In [1]: import numpy as np

In [2]: from numpy import linalg as LA

In [3]: np.set_printoptions(precision=2, suppress=True, linewidth=120, sign=" ")

In [4]: arr = np.loadtxt("data.csv", delimiter=",")

In [5]: print(arr)
[[ 2.  4.  0.]
 [ 4.  1.  4.]
 [ 0.  4.  2.]]

In [6]: # symmetric

In [7]: print(np.trace(arr))
5.0

In [8]: arr.inv()
Traceback (most recent call last):
  Cell In[8], line 1
    arr.inv()
AttributeError: 'numpy.ndarray' object has no attribute 'inv'


In [9]: print(np.allclose(arr, arr.T))
True

In [10]: LA.determinant(arr)
Traceback (most recent call last):
  Cell In[10], line 1
    LA.determinant(arr)
AttributeError: module 'numpy.linalg' has no attribute 'determinant'


In [11]: print((arr + arr.T) / 2)
[[ 2.  4.  0.]
 [ 4.  1.  4.]
 [ 0.  4.  2.]]

In [12]: assert arr == arr.T
Traceback (most recent call last):
  Cell In[12], line 1
    assert arr == arr.T
ValueError: The truth value of an array with more than one element is ambiguous. Use a.any() or a.all()


In [13]: print(LA.matrix_power(arr, 3))
[[  88.  156.   80.]
 [ 156.  129.  156.]
 [  80.  156.   88.]]

In [14]: ev, evecs = LA.eig(arr)

In [15]: print(ev)
[-4.18  2.    7.18]

In [16]: print(np.sort(LA.eigvals(arr @ arr)))
[  4.    17.46  51.54]

In [17]: print(np.sort(LA.eigvals(arr.T)))
[-4.18  2.    7.18]

In [18]: print(round(float(np.prod(ev)), 2))
-60.0

In [19]: vec = np.array([1, -2, 0])

In [20]: print(arr @ np.ones(3))
[ 6.  9.  6.]

In [21]: print(arr @ (2 * vec))
[-12.   4. -16.]

In [22]: print((arr * vec).sum(axis=1))
[-6.  2. -8.]

In [23]: print(np.sign((arr @ vec).round(6)))
[-1.  1. -1.]

In [24]: M2 = LA.inv(arr)

In [25]: print(round(float(LA.det(arr) * LA.det(M2)), 2))
1.0

In [26]: print(M2)
[[ 0.23  0.13 -0.27]
 [ 0.13 -0.07  0.13]
 [-0.27  0.13  0.23]]

In [27]: print(LA.det(arr) * M2)
[[-14.  -8.  16.]
 [ -8.   4.  -8.]
 [ 16.  -8. -14.]]

In [28]: print((np.abs(M2) > 1e-9).astype(int))
[[ 1  1  1]
 [ 1  1  1]
 [ 1  1  1]]

In [29]: print(arr @ M2)
[[ 1.  0.  0.]
 [ 0.  1.  0.]
 [ 0.  0.  1.]]

In [30]: data = np.load("w.npy")

In [31]: print(data)
[[  0   0   0]
 [  0   0   0]
 [ 29   3  22]
 [ 21   2  15]
 [  0   0   0]
 [ 13   1   8]
 [  5   0   1]
 [  0   0   0]
 [  0   0   0]
 [  0   0   0]
 [  0   0   0]
 [ 29   3  22]
 [  0   0   0]
 [ 13   1   8]
 [  0   0   0]
 [  0   0   0]
 [  5   0   1]
 [  5   0   1]
 [ 21   2  15]
 [  5   0   1]
 [ 29   3  22]
 [ 29   3  22]
 [  0   0   0]
 [ 13   1   8]
 [ 13   1   8]
 [  5   0   1]
 [ 13   1   8]]

In [32]: Uu, sv, Vh = LA.svd(data)

In [33]: print(np.argmax(sv[:-1] / (sv[1:] + 1e-6)) + 1)
2

In [34]: print(sv.round(2) + 0)
[ 89.13   5.71   0.  ]

In [35]: M2 = Uu[:, :2] @ np.diag(sv[:2]) @ Vh[:2]

In [36]: print(M2.round(2) + 0)
[[  0.   0.   0.]
 [  0.   0.   0.]
 [ 29.   3.  22.]
 [ 21.   2.  15.]
 [  0.   0.   0.]
 [ 13.   1.   8.]
 [  5.   0.   1.]
 [  0.   0.   0.]
 [  0.   0.   0.]
 [  0.   0.   0.]
 [  0.   0.   0.]
 [ 29.   3.  22.]
 [  0.   0.   0.]
 [ 13.   1.   8.]
 [  0.   0.   0.]
 [  0.   0.   0.]
 [  5.   0.   1.]
 [  5.   0.   1.]
 [ 21.   2.  15.]
 [  5.   0.   1.]
 [ 29.   3.  22.]
 [ 29.   3.  22.]
 [  0.   0.   0.]
 [ 13.   1.   8.]
 [ 13.   1.   8.]
 [  5.   0.   1.]
 [ 13.   1.   8.]]

In [37]: print(np.round(np.abs(data - M2).max(), 2))
0.0

In [38]: print(np.round(LA.norm(data - M2, 2), 2), np.round(sv[2], 2))
0.0 0.0

In [39]: print(LA.matrix_rank(data, rtol=0.05))
2

In [40]: print(LA.matrix_rank(M2))
2
